$ python3 -q
>>> import numpy as np
>>> from numpy import linalg as LA
>>> np.set_printoptions(suppress=True, linewidth=100)
>>> f = np.array([0, 2, 0, 0, 1, 3, 1, 0, 0, 2, 0, 0, 3])
>>> K = -1 * np.eye(13) + np.outer(f, f)
>>> print(K)
[[-1.  0.  0.  0.  0.  0.  0.  0.  0.  0.  0.  0.  0.]
 [ 0.  3.  0.  0.  2.  6.  2.  0.  0.  4.  0.  0.  6.]
 [ 0.  0. -1.  0.  0.  0.  0.  0.  0.  0.  0.  0.  0.]
 [ 0.  0.  0. -1.  0.  0.  0.  0.  0.  0.  0.  0.  0.]
 [ 0.  2.  0.  0.  0.  3.  1.  0.  0.  2.  0.  0.  3.]
 [ 0.  6.  0.  0.  3.  8.  3.  0.  0.  6.  0.  0.  9.]
 [ 0.  2.  0.  0.  1.  3.  0.  0.  0.  2.  0.  0.  3.]
 [ 0.  0.  0.  0.  0.  0.  0. -1.  0.  0.  0.  0.  0.]
 [ 0.  0.  0.  0.  0.  0.  0.  0. -1.  0.  0.  0.  0.]
 [ 0.  4.  0.  0.  2.  6.  2.  0.  0.  3.  0.  0.  6.]
 [ 0.  0.  0.  0.  0.  0.  0.  0.  0.  0. -1.  0.  0.]
 [ 0.  0.  0.  0.  0.  0.  0.  0.  0.  0.  0. -1.  0.]
 [ 0.  6.  0.  0.  3.  9.  3.  0.  0.  6.  0.  0.  8.]]
>>> x0 = np.array([3, 0, 3, 1, 2, 0, 1, 1, 2, 3, 3, 0, 0])
>>> print(K @ np.eye(13)[4])
[0. 2. 0. 0. 0. 3. 1. 0. 0. 2. 0. 0. 3.]
>>> print(np.sign((K @ x0).round(6)))
[-1.  1. -1. -1.  1.  1.  1. -1. -1.  1. -1.  0.  1.]
>>> print((K * x0).sum(axis=1))
[-3. 18. -3. -1.  7. 27.  8. -1. -2. 15. -3.  0. 27.]
>>> print(np.einsum("ij,j->i", K, x0))
[-3. 18. -3. -1.  7. 27.  8. -1. -2. 15. -3.  0. 27.]
>>> print(LA.norm(K @ x0) <= LA.norm(K, 2) * LA.norm(x0) + 1e-9)
True
>>> print(K @ np.ones(13))
[-1. 23. -1. -1. 11. 35. 11. -1. -1. 23. -1. -1. 35.]
>>> W0 = np.array([[1, 1, -1, -1, -1, -1, 1, 1],
...     [1, 1, 1, 1, -1, -1, -1, -1],
...     [1, 1, 1, 1, 1, 1, 1, 1],
...     [1, -1, 1, -1, 1, -1, 1, -1],
...     [1, -1, -1, 1, -1, 1, 1, -1],
...     [1, 1, -1, -1, 1, 1, -1, -1],
...     [1, -1, 1, -1, -1, 1, -1, 1]])
>>> f, v = W0[6], W0[2]
>>> print(f @ v)
0
>>> p = (f @ v) / (f @ f) * f
>>> print(LA.matrix_rank(np.outer(f, v)))
1
>>> print(np.outer(f, v))
[[ 1  1  1  1  1  1  1  1]
 [-1 -1 -1 -1 -1 -1 -1 -1]
 [ 1  1  1  1  1  1  1  1]
 [-1 -1 -1 -1 -1 -1 -1 -1]
 [-1 -1 -1 -1 -1 -1 -1 -1]
 [ 1  1  1  1  1  1  1  1]
 [-1 -1 -1 -1 -1 -1 -1 -1]
 [ 1  1  1  1  1  1  1  1]]
>>> print(v - p)
[1. 1. 1. 1. 1. 1. 1. 1.]
>>> print(W0.sum(axis=1))
[0 0 8 0 0 0 0]
>>> print(LA.matrix_rank(W0))
7
>>> print(np.abs(W0).max())
1
>>> print(W0.sum(axis=0))
[ 7  1  1 -1 -1  1  1 -1]
>>> print(np.unravel_index(np.abs(W0).argmax(), W0.shape))
(np.int64(0), np.int64(0))
>>> print(np.count_nonzero(W0))
56
>>> print(np.round(W0.mean(axis=0), 2))
[ 1.    0.14  0.14 -0.14 -0.14  0.14  0.14 -0.14]
>>> print(W0.reshape(-1, 2))
[[ 1  1]
 [-1 -1]
 [-1 -1]
 [ 1  1]
 [ 1  1]
 [ 1  1]
 [-1 -1]
 [-1 -1]
 [ 1  1]
 [ 1  1]
 [ 1  1]
 [ 1  1]
 [ 1 -1]
 [ 1 -1]
 [ 1 -1]
 [ 1 -1]
 [ 1 -1]
 [-1  1]
 [-1  1]
 [ 1 -1]
 [ 1  1]
 [-1 -1]
 [ 1  1]
 [-1 -1]
 [ 1 -1]
 [ 1 -1]
 [-1  1]
 [-1  1]]
>>> print(W0.ravel(order="F"))
[ 1  1  1  1  1  1  1  1  1  1 -1 -1  1 -1 -1  1  1  1 -1 -1  1 -1  1  1 -1  1 -1 -1 -1 -1  1  1 -1
  1 -1 -1 -1  1 -1  1  1  1  1 -1  1  1  1 -1 -1  1 -1  1 -1 -1 -1  1]
>>> T = W0.reshape(7, 2, -1)
>>> print(T.sum(axis=1))
[[ 0  0  0  0]
 [ 0  0  0  0]
 [ 2  2  2  2]
 [ 2 -2  2 -2]
 [ 0  0  0  0]
 [ 2  2 -2 -2]
 [ 0  0  0  0]]
>>> print(np.swapaxes(T, 1, 2)[0])
[[ 1 -1]
 [ 1 -1]
 [-1  1]
 [-1  1]]
>>> T = np.stack([W0, 2 * W0, W0[::-1]])
>>> print(np.round(LA.norm(T, axis=(1, 2)), 2))
[ 7.48 14.97  7.48]
>>> print(T.shape)
(3, 7, 8)
>>> print(LA.matrix_rank(T.reshape(3, -1)))
2
>>> print(T.sum(axis=0))
[[ 4  2 -2 -4 -4 -2  2  4]
 [ 4  4  2  2 -2 -2 -4 -4]
 [ 4  2  2  4  2  4  4  2]
 [ 4 -4  4 -4  4 -4  4 -4]
 [ 4 -2 -2  4 -2  4  4 -2]
 [ 4  4 -2 -2  2  2 -4 -4]
 [ 4 -2  2 -4 -4  2 -2  4]]
>>> print((T @ W0.T).shape)
(3, 7, 7)
>>> x0 = np.array([6, 5, 3, 1, 3, 6, 7, 0])
>>> h = np.maximum(W0 @ x0, 0)
>>> print(W0.T @ h)
[61 29 15 19 33 37 43 11]
>>> print(np.round(np.tanh(W0 @ x0), 2))
[ 1.   -0.76  1.    1.    1.    1.   -0.76]
>>> mat = np.load("x.npy")
>>> print(mat)
[[ 1 -5  3  3  0  4  1 -2]
 [-2  1 -5  3  3  0  4  1]
 [ 1 -2  1 -5  3  3  0  4]
 [ 4  1 -2  1 -5  3  3  0]
 [ 0  4  1 -2  1 -5  3  3]
 [ 3  0  4  1 -2  1 -5  3]
 [ 3  3  0  4  1 -2  1 -5]
 [-5  3  3  0  4  1 -2  1]]
>>> x0 = np.array([0, 1, -2, -1, 1, 0, -1, 0])
>>> rhs = mat @ x0
>>> print(rhs)
[-15   7   4  -4   2  -6  -1   3]
>>> print(np.round(LA.solve(mat, mat[:, 7]), 2) + 0)
[0. 0. 0. 0. 0. 0. 0. 1.]
>>> print(np.round(LA.solve(mat, -3 * rhs), 2) + 0)
[ 0. -3.  6.  3. -3.  0.  3.  0.]
>>> print((mat + mat.T) / 2)
[[ 1.  -3.5  2.   3.5  0.   3.5  2.  -3.5]
 [-3.5  1.  -3.5  2.   3.5  0.   3.5  2. ]
 [ 2.  -3.5  1.  -3.5  2.   3.5  0.   3.5]
 [ 3.5  2.  -3.5  1.  -3.5  2.   3.5  0. ]
 [ 0.   3.5  2.  -3.5  1.  -3.5  2.   3.5]
 [ 3.5  0.   3.5  2.  -3.5  1.  -3.5  2. ]
 [ 2.   3.5  0.   3.5  2.  -3.5  1.  -3.5]
 [-3.5  2.   3.5  0.   3.5  2.  -3.5  1. ]]
>>> print(round(np.abs(LA.eigvals(mat)).max(), 2))
11.92
>>> print((mat - mat.T) / 2)
[[ 0.  -1.5  1.  -0.5  0.   0.5 -1.   1.5]
 [ 1.5  0.  -1.5  1.  -0.5  0.   0.5 -1. ]
 [-1.   1.5  0.  -1.5  1.  -0.5  0.   0.5]
 [ 0.5 -1.   1.5  0.  -1.5  1.  -0.5  0. ]
 [ 0.   0.5 -1.   1.5  0.  -1.5  1.  -0.5]
 [-0.5  0.   0.5 -1.   1.5  0.  -1.5  1. ]
 [ 1.  -0.5  0.   0.5 -1.   1.5  0.  -1.5]
 [-1.5  1.  -0.5  0.   0.5 -1.   1.5  0. ]]
>>> print(np.allclose(mat, mat.T))
False
>>> print(mat @ mat)
[[ 51 -16  35 -16 -36  22 -25  10]
 [ 10  51 -16  35 -16 -36  22 -25]
 [-25  10  51 -16  35 -16 -36  22]
 [ 22 -25  10  51 -16  35 -16 -36]
 [-36  22 -25  10  51 -16  35 -16]
 [-16 -36  22 -25  10  51 -16  35]
 [ 35 -16 -36  22 -25  10  51 -16]
 [-16  35 -16 -36  22 -25  10  51]]
>>> print(np.allclose(mat @ mat.T, mat.T @ mat))
True
>>> print(np.trace(mat))
8
>>> print((mat @ mat)[0])
[ 51 -16  35 -16 -36  22 -25  10]
>>> rng = np.random.default_rng(7749)
>>> idx = rng.permutation(8)
>>> print(idx)
[7 4 1 0 5 2 6 3]
>>> B = mat[idx][:, idx]
>>> print(np.diag(B))
[1 1 1 1 1 1 1 1]
>>> print(B)
[[ 1  4  3 -5  1  3 -2  0]
 [ 3  1  4  0 -5  1  3 -2]
 [ 1  3  1 -2  0 -5  4  3]
 [-2  0 -5  1  4  3  1  3]
 [ 3 -2  0  3  1  4 -5  1]
 [ 4  3 -2  1  3  1  0 -5]
 [-5  1  3  3 -2  0  1  4]
 [ 0 -5  1  4  3 -2  3  1]]
>>> arr = np.diag(np.array([1, 0, 1, 0, 1, 1, 2])) + 2 * np.eye(7, k=1) + 2 * np.eye(7, k=-1)
>>> print(arr)
[[1. 2. 0. 0. 0. 0. 0.]
 [2. 0. 2. 0. 0. 0. 0.]
 [0. 2. 1. 2. 0. 0. 0.]
 [0. 0. 2. 0. 2. 0. 0.]
 [0. 0. 0. 2. 1. 2. 0.]
 [0. 0. 0. 0. 2. 1. 2.]
 [0. 0. 0. 0. 0. 2. 2.]]
>>> idx = rng.permutation(7)
>>> print(idx)
[4 0 1 3 5 2 6]
>>> B = arr[idx][:, idx]
>>> print(np.trace(B))
6.0
>>> print(np.diag(B))
[1. 1. 0. 0. 1. 1. 2.]
>>> print(round(float(LA.det(B)), 2), round(float(LA.det(arr[idx])), 2))
-224.0 -224.0
>>> print(np.round(np.sort(np.abs(LA.eigvals(B))), 2))
[0.71 1.22 2.04 2.42 3.13 3.72 4.51]
>>> print(np.allclose(B, arr))
False
>>> ev, vecs = LA.eigh(arr)
>>> x0 = np.array([-3, 1, 3, -2, 1, -1, 2])
>>> print((np.sign(vecs[:, -1].round(6)) == np.sign(vecs[0, -1].round(6))).astype(int))
[1 1 1 1 1 1 1]
>>> print(np.round(LA.eigvalsh(arr[1:, 1:]), 2))
[-2.98 -1.6  -0.23  1.89  3.44  4.49]
>>> print(round(float(x0 @ arr @ x0 / (x0 @ x0)), 2), round(float(ev[0]), 2), round(float(ev[-1]), 2))
-0.55 -3.13 4.51
>>> print(x0 @ arr @ x0)
-16.0
>>> W1 = np.array([[-2, -3, 0, 2, 3],
...     [0, 3, 1, 3, -3],
...     [0, 1, -1, 3, -2],
...     [1, 2, -1, 1, -2],
...     [-3, -2, 0, -3, 1],
...     [-2, -2, -1, 2, 2],
...     [-1, 1, 3, -2, 2]])
>>> beta = np.array([4, -4, 3, 0, 5])
>>> act = np.maximum(arr @ W1 + beta, 0)
>>> print((act > 0).astype(int))
[[1 0 1 1 1]
 [0 0 1 1 1]
 [1 1 1 1 0]
 [0 0 1 0 1]
 [0 0 0 1 1]
 [0 0 1 0 1]
 [0 0 1 0 1]]
>>> print(LA.matrix_rank(act))
5
>>> cent = np.array([[2, 9], [6, 9], [2, 2], [5, 4], [5, 5]])
>>> print((act @ cent).round(6).argmax(axis=1))
[1 0 1 0 0 0 0]
>>> print(W1 @ cent)
[[  3 -22]
 [ 20  26]
 [  9   9]
 [  7  19]
 [-28 -52]
 [  2 -20]
 [ 10   8]]
>>> print(act @ cent)
[[ 64.  70.]
 [ 87.  77.]
 [113. 165.]
 [ 17.  17.]
 [ 45.  42.]
 [ 81.  81.]
 [ 79.  79.]]
>>> data = np.load("out7.npy")
>>> print(data)
[[ 2.53 -0.9   5.6   3.37  3.12  4.5   3.2 ]
 [ 3.49  1.86  5.96  2.27  3.73  3.41  1.67]
 [ 2.4   1.42  5.85  2.56  5.19  2.86  2.81]
 [ 3.79  0.88  6.1   2.08  2.15  3.44  3.92]
 [ 4.44 -0.99  4.7   3.24  2.62  3.14  3.06]
 [ 4.09 -0.09  5.13  4.61  1.14  3.83  4.16]
 [ 2.86 -2.3   4.77  2.15  3.67  3.92  5.28]
 [ 4.38 -0.67  5.34  3.2   2.97  2.69  1.54]
 [ 3.57  1.51  7.93  3.33  3.05  3.26  0.79]
 [ 3.39 -0.06  5.8   4.39  3.37  3.18  3.13]
 [ 2.26 -1.66  5.79  1.53  4.4   5.05  5.1 ]
 [ 3.23  0.53  6.    4.39  3.52  1.96  1.76]
 [ 3.03 -2.34  5.29  2.69  5.53  3.42  1.76]
 [ 2.21 -1.87  6.13  2.9   2.12  3.09  1.97]
 [ 2.54  1.05  6.18  5.48  3.4   2.83  3.14]
 [ 2.9  -0.21  6.47  3.63  3.53  0.99  0.97]
 [ 1.49  1.43  4.83  1.6   3.93  1.98  2.94]
 [ 2.52 -0.58  3.96  3.32  3.39  2.77  4.61]
 [ 2.4   0.48  5.53  4.29  2.88  2.95  3.71]
 [ 2.97 -0.6   6.18  1.73  4.55  1.87  0.45]]
>>> B = np.array([[2, 2, 0],
...     [1, 0, 2],
...     [1, 1, 1],
...     [2, 2, 2],
...     [1, 0, 0],
...     [1, 0, 2],
...     [2, 0, 2]])
>>> print(LA.matrix_rank(np.vstack([data, B.T])))
7
>>> print(np.round(np.einsum("ij->j", data), 2))
[ 60.49  -3.11 113.54  62.76  68.26  61.14  55.97]
>>> print([round(float(LA.det(K[:i, :i])), 2) + 0 for i in range(1, 14)])
[-1.0, -3.0, 3.0, -3.0, 4.0, -13.0, 14.0, -14.0, 14.0, -18.0, 18.0, -18.0, 27.0]
>>> print(np.all(LA.eigvalsh(K) > 0))
False
>>> J = np.load("layer6.npy")
>>> print(J.round(2) + 0)
[[ 0.09  0.09  0.13 -0.02 -0.06  0.06  0.09 -0.09  0.09 -0.09  0.09 -0.09 -0.02]
 [ 0.09  0.09  0.13 -0.02 -0.06  0.06  0.09 -0.09  0.09 -0.09  0.09 -0.09 -0.02]
 [ 0.13  0.13  0.18 -0.03 -0.08  0.08  0.13 -0.13  0.13 -0.13  0.13 -0.13 -0.03]
 [-0.02 -0.02 -0.03  0.    0.01 -0.01 -0.02  0.02 -0.02  0.02 -0.02  0.02  0.  ]
 [-0.06 -0.06 -0.08  0.01  0.03 -0.03 -0.06  0.06 -0.06  0.06 -0.06  0.06  0.01]
 [ 0.06  0.06  0.08 -0.01 -0.03  0.03  0.06 -0.06  0.06 -0.06  0.06 -0.06 -0.01]
 [ 0.09  0.09  0.13 -0.02 -0.06  0.06  0.09 -0.09  0.09 -0.09  0.09 -0.09 -0.02]
 [-0.09 -0.09 -0.13  0.02  0.06 -0.06 -0.09  0.09 -0.09  0.09 -0.09  0.09  0.02]
 [ 0.09  0.09  0.13 -0.02 -0.06  0.06  0.09 -0.09  0.09 -0.09  0.09 -0.09 -0.02]
 [-0.09 -0.09 -0.13  0.02  0.06 -0.06 -0.09  0.09 -0.09  0.09 -0.09  0.09  0.02]
 [ 0.09  0.09  0.13 -0.02 -0.06  0.06  0.09 -0.09  0.09 -0.09  0.09 -0.09 -0.02]
 [-0.09 -0.09 -0.13  0.02  0.06 -0.06 -0.09  0.09 -0.09  0.09 -0.09  0.09  0.02]
 [-0.02 -0.02 -0.03  0.    0.01 -0.01 -0.02  0.02 -0.02  0.02 -0.02  0.02  0.  ]]
>>> f, v = J[11], J[2]
>>> print(round(f @ f, 2))
0.09
>>> print(np.round(f @ v, 2))
-0.13
>>> p = (f @ v) / (f @ f) * f
>>> print(np.round(LA.norm(f + v) ** 2 + LA.norm(f - v) ** 2, 2))
0.55
>>> A = np.load("test0.npy")
>>> print(A)
[[  4.71   1.72  -3.56  -0.93  -0.96   0.8   -4.73   4.53  -3.83]
 [ -5.36  -2.23   4.37   1.05   1.23  -0.88   5.55  -5.4    4.47]
 [ -4.69  -1.8    3.68   1.07   0.87  -1.03   4.89  -4.5    3.95]
 [ 10.16   4.08  -8.04  -1.81  -1.93   1.9  -10.28  10.22  -7.94]
 [ -3.76  -1.58   2.8    0.81   0.74  -0.67   3.63  -3.68   2.93]
 [ 10.85   4.58  -8.66  -2.29  -2.15   2.2  -10.81  10.95  -8.68]
 [-11.5   -4.68   9.04   2.23   2.16  -2.41  11.38 -11.25   9.  ]
 [  2.7    1.18  -2.19  -0.77  -0.66   0.53  -2.62   2.61  -2.22]
 [  1.72   0.66  -1.14  -0.53  -0.5    0.2   -1.67   1.61  -1.35]
 [  0.07   0.02  -0.25   0.29  -0.19  -0.09  -0.29   0.28  -0.08]
 [  3.54   1.5   -3.02  -0.7   -0.77   0.8   -3.54   3.63  -2.83]
 [  1.09   0.34  -1.06  -0.34  -0.25   0.13  -1.24   0.92  -0.92]
 [ -2.53  -1.05   2.08   0.53   0.41  -0.59   2.62  -2.53   2.07]
 [  0.79   0.4   -0.58  -0.21  -0.08   0.03  -0.78   0.74  -0.68]
 [ -3.27  -1.32   2.68   0.51   0.7   -0.87   3.43  -3.36   2.69]
 [  1.54   0.54  -1.32  -0.34  -0.25   0.32  -1.64   1.53  -1.18]
 [  4.99   2.08  -4.05  -1.17  -1.16   1.09  -5.08   5.07  -4.05]
 [-10.    -3.92   8.03   2.03   2.02  -2.04   9.97  -9.95   7.82]
 [  0.06  -0.25  -0.14   0.17  -0.1    0.05   0.08   0.11  -0.12]]
>>> P = A @ LA.solve(A.T @ A, A.T)
>>> print(round(np.trace(P), 2))
9.0
>>> print(np.round(P @ A[:, 8], 2))
[-3.83  4.47  3.95 -7.94  2.93 -8.68  9.   -2.22 -1.35 -0.08 -2.83 -0.92  2.07 -0.68  2.69 -1.18
 -4.05  7.82 -0.12]
>>> G = np.cov(A, rowvar=False)
>>> print(np.round(np.corrcoef(A.T), 2))
[[ 1.    1.   -1.   -0.99 -1.    1.   -1.    1.   -1.  ]
 [ 1.    1.   -1.   -0.99 -1.    0.99 -1.    1.   -1.  ]
 [-1.   -1.    1.    0.99  1.   -1.    1.   -1.    1.  ]
 [-0.99 -0.99  0.99  1.    0.99 -0.99  0.99 -0.99  0.99]
 [-1.   -1.    1.    0.99  1.   -0.99  1.   -1.    1.  ]
 [ 1.    0.99 -1.   -0.99 -0.99  1.   -1.    1.   -1.  ]
 [-1.   -1.    1.    0.99  1.   -1.    1.   -1.    1.  ]
 [ 1.    1.   -1.   -0.99 -1.    1.   -1.    1.   -1.  ]
 [-1.   -1.    1.    0.99  1.   -1.    1.   -1.    1.  ]]
>>> print(np.round(LA.eigvalsh(G)[::-1], 2) + 0)
[153.79   0.03   0.02   0.01   0.01   0.01   0.     0.     0.  ]
>>> print(np.round(A.std(axis=0), 2))
[5.66 2.3  4.5  1.15 1.13 1.14 5.68 5.63 4.5 ]
>>> print(round(float(LA.norm(A, 2) / LA.norm(A)), 2))
1.0
>>> print([round(float(x), 2) for x in LA.svd(A, compute_uv=False)[:3]])
[52.62, 0.72, 0.58]
>>> print(LA.matrix_rank(A, rtol=0.1))
1
>>> M = np.load("run2.npy")
>>> print(M)
[[ 0  1  3 -1  2  1  0]
 [-3 -2 -2  2  3  2  0]
 [-2  3 -2 -3  2  2  0]
 [ 1  1  1  0  1  2  0]
 [ 1  1  1  0  1  2  0]]
>>> B = LA.inv(mat)
>>> print(B.round(2) + 0)
[[-0.02  0.01  0.1   0.    0.    0.06  0.11 -0.08]
 [-0.08 -0.02  0.01  0.1   0.    0.    0.06  0.11]
 [ 0.11 -0.08 -0.02  0.01  0.1   0.    0.    0.06]
 [ 0.06  0.11 -0.08 -0.02  0.01  0.1   0.    0.  ]
 [ 0.    0.06  0.11 -0.08 -0.02  0.01  0.1   0.  ]
 [ 0.    0.    0.06  0.11 -0.08 -0.02  0.01  0.1 ]
 [ 0.1   0.    0.    0.06  0.11 -0.08 -0.02  0.01]
 [ 0.01  0.1   0.    0.    0.06  0.11 -0.08 -0.02]]
>>> print(np.round(mat @ B, 2) + 0)
[[1. 0. 0. 0. 0. 0. 0. 0.]
 [0. 1. 0. 0. 0. 0. 0. 0.]
 [0. 0. 1. 0. 0. 0. 0. 0.]
 [0. 0. 0. 1. 0. 0. 0. 0.]
 [0. 0. 0. 0. 1. 0. 0. 0.]
 [0. 0. 0. 0. 0. 1. 0. 0.]
 [0. 0. 0. 0. 0. 0. 1. 0.]
 [0. 0. 0. 0. 0. 0. 0. 1.]]
